$ python3 -q
>>> import numpy as np
>>> import numpy.linalg as la
>>> np.set_printoptions(precision=2, suppress=True, linewidth=120, sign=" ")
>>> rd = lambda a: np.round(a, 2) + 0
>>> mat = np.load("data.npy")
>>> rd(mat)
array([[ 0.5 ,  0.  ,  0.25,  0.25,  0.  ],
       [ 0.  ,  0.33,  0.  ,  0.33,  0.33],
       [ 0.  ,  0.  ,  1.  ,  0.  ,  0.  ],
       [ 0.33,  0.  ,  0.  ,  0.67,  0.  ],
       [ 0.  ,  0.  ,  0.  ,  0.  ,  1.  ]])
>>> # row-stochastic, so 1 is an eigenvalue
>>> vec = np.array([-9, -7, 9, 4, 4])
>>> rhs = mat @ vec
>>> b, lr = np.zeros(5), 1 / la.norm(mat, 2) ** 2
>>> for i in range(4):
...     b -= lr * mat.T @ (mat @ b - rhs)
...     if i % 1 == 0: print(i, round(la.norm(mat @ b - rhs), 2))
... 
0 3.28
1 2.57
2 2.37
3 2.25
>>> rd(b)
array([-2.83, -0.39,  8.51, -0.98,  3.84])
>>> print(rd(la.matrix_power(mat, 4)))
[[ 0.22  0.    0.52  0.25  0.  ]
 [ 0.18  0.01  0.07  0.25  0.49]
 [ 0.    0.    1.    0.    0.  ]
 [ 0.33  0.    0.27  0.39  0.  ]
 [ 0.    0.    0.    0.    1.  ]]
>>> rd(la.det(mat))
np.float64(0.08)
>>> np.trace(mat)
np.float64(3.5)
>>> print(rd(mat @ mat))
[[ 0.33  0.    0.38  0.29  0.  ]
 [ 0.11  0.11  0.    0.33  0.44]
 [ 0.    0.    1.    0.    0.  ]
 [ 0.39  0.    0.08  0.53  0.  ]
 [ 0.    0.    0.    0.    1.  ]]
>>> rd((mat - mat.T) / 2)
array([[ 0.  ,  0.  ,  0.12, -0.04,  0.  ],
       [ 0.  ,  0.  ,  0.  ,  0.17,  0.17],
       [-0.12,  0.  ,  0.  ,  0.  ,  0.  ],
       [ 0.04, -0.17,  0.  ,  0.  ,  0.  ],
       [ 0.  , -0.17,  0.  ,  0.  ,  0.  ]])
>>> rd(np.sort(np.abs(la.eigvals(mat))))
array([ 0.28,  0.33,  0.88,  1.  ,  1.  ])
>>> np.allclose(mat @ mat.T, mat.T @ mat)
False
>>> r0 = np.array([0, 0, 2])
>>> rd(np.cross(mat[1, :3], mat[0, :3]))
array([ 0.08,  0.  , -0.17])
>>> print(rd(np.convolve(mat[1], r0)))
[ 0.    0.    0.    0.67  0.    0.67  0.67]
>>> rd(np.array([np.convolve(row, r0, "same") for row in mat]))
array([[ 0.  ,  1.  ,  0.  ,  0.5 ,  0.5 ],
       [ 0.  ,  0.  ,  0.67,  0.  ,  0.67],
       [ 0.  ,  0.  ,  0.  ,  2.  ,  0.  ],
       [ 0.  ,  0.67,  0.  ,  0.  ,  1.33],
       [ 0.  ,  0.  ,  0.  ,  0.  ,  0.  ]])
>>> np.polyval(r0, mat[1])
array([ 2.,  2.,  2.,  2.,  2.])
>>> J = np.load("a.npy")
>>> J
array([[ -5,   5,   4,   4],
       [  0,   0,   0,   0],
       [-12,  -1,  13,   7],
       [ -2,  -5,   5,   1],
       [  0,   0,   0,   0],
       [-10,   4,   8,   6],
       [  0,   0,   0,   0],
       [  0,   0,   0,   0],
       [ -2,  -3,   4,  -1],
       [ -5,  -1,   4,   2],
       [  0,   0,   0,   0],
       [  0,   0,   0,   0]])
>>> # rows 1 and 4 are equal
>>> dist = la.norm(J[:, None] - J[None], axis=-1)
>>> np.flatnonzero(dist[11] < dist.mean() / 2)
array([  1,   4,   6,   7,  10,  11])
>>> rd(dist[:5, :5])
array([[  0.  ,   9.06,  13.23,  10.91,   9.06],
       [  9.06,   0.  ,  19.05,   7.42,   0.  ],
       [ 13.23,  19.05,   0.  ,  14.7 ,  19.05],
       [ 10.91,   7.42,  14.7 ,   0.  ,   7.42],
       [  9.06,   0.  ,  19.05,   7.42,   0.  ]])
>>> (dist + 1e9 * np.eye(12)).round(6).argmin(axis=1)
array([ 9,  4,  5,  8,  1,  0,  1,  1,  3,  8,  1,  1])
>>> np.unravel_index(dist.round(6).argmax(), dist.shape)
(np.int64(1), np.int64(2))
>>> labels = J[:, 3] > np.median(J[:, 3])
>>> r0 = J[labels].mean(axis=0) - J[~labels].mean(axis=0)
>>> rd((((J - J.mean(axis=0)) @ r0 > 0) == labels).mean())
np.float64(0.92)
>>> rd(r0)
array([-6.51,  0.83,  6.23,  4.14])
>>> print(np.argsort(-np.abs(r0).round(6), kind="stable"))
[ 0  2  3  1]
>>> vec = np.array([1, -2, -2, -1])
>>> rhs = J @ vec
>>> print(rd(la.lstsq(J, rhs)[0]))
[ 1. -2. -2. -1.]
>>> print(rd(la.pinv(J) @ J))
[[ 1.  0.  0.  0.]
 [ 0.  1.  0.  0.]
 [ 0.  0.  1.  0.]
 [ 0.  0.  0.  1.]]
>>> print(rhs)
[-27   0 -43  -3   0 -40   0   0  -3 -13   0   0]
>>> rng = np.random.default_rng(59015)
>>> rhs = rhs + 0.3 * rng.normal(size=12)
>>> rd(rhs)
array([-27.5 ,   0.  , -42.54,  -2.76,   0.58, -40.11,  -0.13,   0.18,  -3.07, -13.17,   0.04,  -0.26])
>>> b, *_ = la.lstsq(J, rhs)
>>> [round(float(la.norm(la.solve(J.T @ J + lam * np.eye(4), J.T @ rhs))), 2) for lam in (0, 1, 10, 100)]
[3.22, 3.05, 2.8, 2.26]
>>> b.round()
array([ 1., -2., -2., -1.])
>>> rd(J.T @ (rhs - J @ b))
array([ 0.,  0.,  0.,  0.])
>>> F = np.load("out2.npy")
>>> print(F)
[[ -7.61   3.77  -2.37   4.31  -2.99 -10.29]
 [  1.57   1.39   1.22  -7.09  -6.19  -0.91]
 [ -8.12   5.51  -2.11   0.48  -7.67 -12.99]
 [ -7.37   1.61  -3.    10.09   3.58  -7.07]
 [  2.29   1.29   1.49  -8.18  -6.73  -0.32]
 [  5.05  -1.81   1.78  -4.83  -0.2    5.81]
 [ -5.71   5.69  -0.89  -4.8  -11.07 -11.67]
 [  2.     0.81   1.25  -6.21  -4.78   0.2 ]
 [ 10.63  -6.4    3.04  -2.89   7.61  15.95]
 [  2.7   -3.11   0.29   3.39   6.45   6.14]
 [-11.27   6.5   -3.27   4.01  -7.11 -16.5 ]
 [  7.51  -2.72   2.7   -7.2   -0.29   8.7 ]
 [  3.51  -4.32   0.3    5.22   9.28   8.3 ]
 [ -1.3   -0.86  -0.9    5.09   4.26   0.38]]
>>> M2 = np.c_[F[:, :5] @ np.array([[0, 1, 2, -1, 0],
...     [-1, 0, 0, 0, -2],
...     [-1, 1, 2, -2, -2],
...     [0, -2, -1, 1, -2],
...     [1, -2, -1, 0, -1]]), np.array([0, -1, -2, -2, -2, 1, -2, 0, 0, -2, 1, 0, -1, 2])]
>>> rd(M2)
array([[ -4.39, -12.62, -21.28,  16.66,  -8.43,   0.  ],
       [ -8.8 ,  29.35,  18.86, -11.1 ,  15.15,  -1.  ],
       [-11.07,   4.15, -13.27,  12.82,  -0.09,  -2.  ],
       [  4.97, -37.71, -34.41,  23.46, -20.98,  -2.  ],
       [ -9.51,  33.6 ,  22.47, -13.45,  17.53,  -2.  ],
       [ -0.17,  16.89,  18.69, -13.44,   9.92,   1.  ],
       [-15.87,  25.14,   2.67,   2.69,  11.07,  -2.  ],
       [ -6.84,  25.23,  17.49, -10.71,  13.08,   0.  ],
       [ 10.97,   4.23,  22.62, -19.6 ,   4.89,   0.  ],
       [  9.27, -16.69,  -3.86,   0.11,  -7.59,  -2.  ],
       [-10.34,  -8.34, -25.98,  21.82,  -7.37,   1.  ],
       [ -0.27,  25.19,  27.91, -20.11,  14.73,   0.  ],
       [ 13.3 , -25.19,  -6.88,   1.11, -11.68,  -1.  ],
       [  6.02, -20.9 , -13.75,   8.19, -10.92,   2.  ]])
>>> print(la.matrix_rank(np.c_[F, M2]))
7
>>> la.matrix_rank(M2)
np.int64(6)
>>> rd(la.norm(la.qr(F)[0].T @ M2, axis=0) ** 2 / ((M2 ** 2).sum(axis=0) + 1e-12))
array([ 1.  ,  1.  ,  1.  ,  1.  ,  1.  ,  0.58])
>>> labels = F[:, 2] > np.median(F[:, 2])
>>> r0 = F[labels].mean(axis=0) - F[~labels].mean(axis=0)
>>> rd((((F - F.mean(axis=0)) @ r0 > 0) == labels).mean())
np.float64(0.93)
>>> print(((F - F.mean(axis=0)) @ r0 > 0).astype(int))
[ 0  1  0  0  1  1  0  1  1  1  0  1  1  0]
>>> np.argsort(-np.abs(r0).round(6), kind="stable")
array([ 5,  0,  3,  1,  2,  4])
>>> rd(r0)
array([10.18, -4.41,  3.43, -7.68,  1.89, 12.82])
